$ python -q
>>> import numpy as np
>>> np.set_printoptions(suppress=True, linewidth=100)
>>> m1 = np.load("x.npy")
>>> m1
array([[  0.2,   0.1,   0.2,  -2.6,  17. ,  -1. ,  -0.7,  -0.6,  -0.1],
       [  0.2,  -0.5,   0.1,   0.2, -22. ,  -0.9,  -1.1,   1.3,   0.1],
       [  1. ,   1.4,   1.3,   0. ,  -3. ,   0.8,   0.6,   0.4,   0.4],
       [ -0.6,  -1.1,   0.6,  -2.1,   2. ,   0.4,   0.3,  -0.6,   0.5],
       [  0.1,  -0.6,   0.9,   0.2,  -7. ,  -0.2,  -1.3,  -0.9,   0.8],
       [ -0.3,   2.8,  -0.9,  -1. ,  -2. ,   1.2,   0. ,  -0.5,   0.2],
       [ -1. ,  -1.3,  -0.8,  -1.1,   4. ,   1.6,   0.8,  -1.1,  -0.8],
       [ -1.3,   0.5,   0.7,   0.4,   2. ,   2.5,   1.4,  -0.5,   0.6],
       [  1.6,  -1.5,  -0.7,  -2.4,  -4. ,   0.6,   0. ,   0. ,   0.2],
       [  0.1,   1.5,   1.2,  -0.2,  -9. ,   1.7,   0.5,  -0.6,  -0.1],
       [ -1.4,  -1.6,   0.2,  -1.3,   3. ,  -0.4,   0.1,   0.2,  -0.7],
       [ -0.7,   3.4,   1.4,   1.7,  -7. ,  -1.1,   0.8,   0.9,   0. ]])
>>> rng = np.random.default_rng(273)
>>> A2 = m1 + rng.integers(-2, 3, (12, 1)) @ rng.integers(-2, 3, (1, 9))
>>> A2.round(1)
array([[  4.2,  -3.9,  -3.8,  -2.6,  15. ,  -5. ,  -0.7,  -4.6,   3.9],
       [  4.2,  -4.5,  -3.9,   0.2, -24. ,  -4.9,  -1.1,  -2.7,   4.1],
       [  3. ,  -0.6,  -0.7,   0. ,  -4. ,  -1.2,   0.6,  -1.6,   2.4],
       [ -4.6,   2.9,   4.6,  -2.1,   4. ,   4.4,   0.3,   3.4,  -3.5],
       [  4.1,  -4.6,  -3.1,   0.2,  -9. ,  -4.2,  -1.3,  -4.9,   4.8],
       [ -2.3,   4.8,   1.1,  -1. ,  -1. ,   3.2,   0. ,   1.5,  -1.8],
       [  3. ,  -5.3,  -4.8,  -1.1,   2. ,  -2.4,   0.8,  -5.1,   3.2],
       [ -5.3,   4.5,   4.7,   0.4,   4. ,   6.5,   1.4,   3.5,  -3.4],
       [  5.6,  -5.5,  -4.7,  -2.4,  -6. ,  -3.4,   0. ,  -4. ,   4.2],
       [ -3.9,   5.5,   5.2,  -0.2,  -7. ,   5.7,   0.5,   3.4,  -4.1],
       [  0.6,  -3.6,  -1.8,  -1.3,   2. ,  -2.4,   0.1,  -1.8,   1.3],
       [ -4.7,   7.4,   5.4,   1.7,  -5. ,   2.9,   0.8,   4.9,  -4. ]])
>>> np.linalg.matrix_rank(A2 - m1, tol=1e-8)
np.int64(1)
>>> np.round(A2 - m1, 1)
array([[ 4., -4., -4.,  0., -2., -4.,  0., -4.,  4.],
       [ 4., -4., -4.,  0., -2., -4.,  0., -4.,  4.],
       [ 2., -2., -2.,  0., -1., -2.,  0., -2.,  2.],
       [-4.,  4.,  4.,  0.,  2.,  4.,  0.,  4., -4.],
       [ 4., -4., -4.,  0., -2., -4.,  0., -4.,  4.],
       [-2.,  2.,  2.,  0.,  1.,  2.,  0.,  2., -2.],
       [ 4., -4., -4.,  0., -2., -4.,  0., -4.,  4.],
       [-4.,  4.,  4.,  0.,  2.,  4.,  0.,  4., -4.],
       [ 4., -4., -4.,  0., -2., -4.,  0., -4.,  4.],
       [-4.,  4.,  4.,  0.,  2.,  4.,  0.,  4., -4.],
       [ 2., -2., -2.,  0., -1., -2.,  0., -2.,  2.],
       [-4.,  4.,  4.,  0.,  2.,  4.,  0.,  4., -4.]])
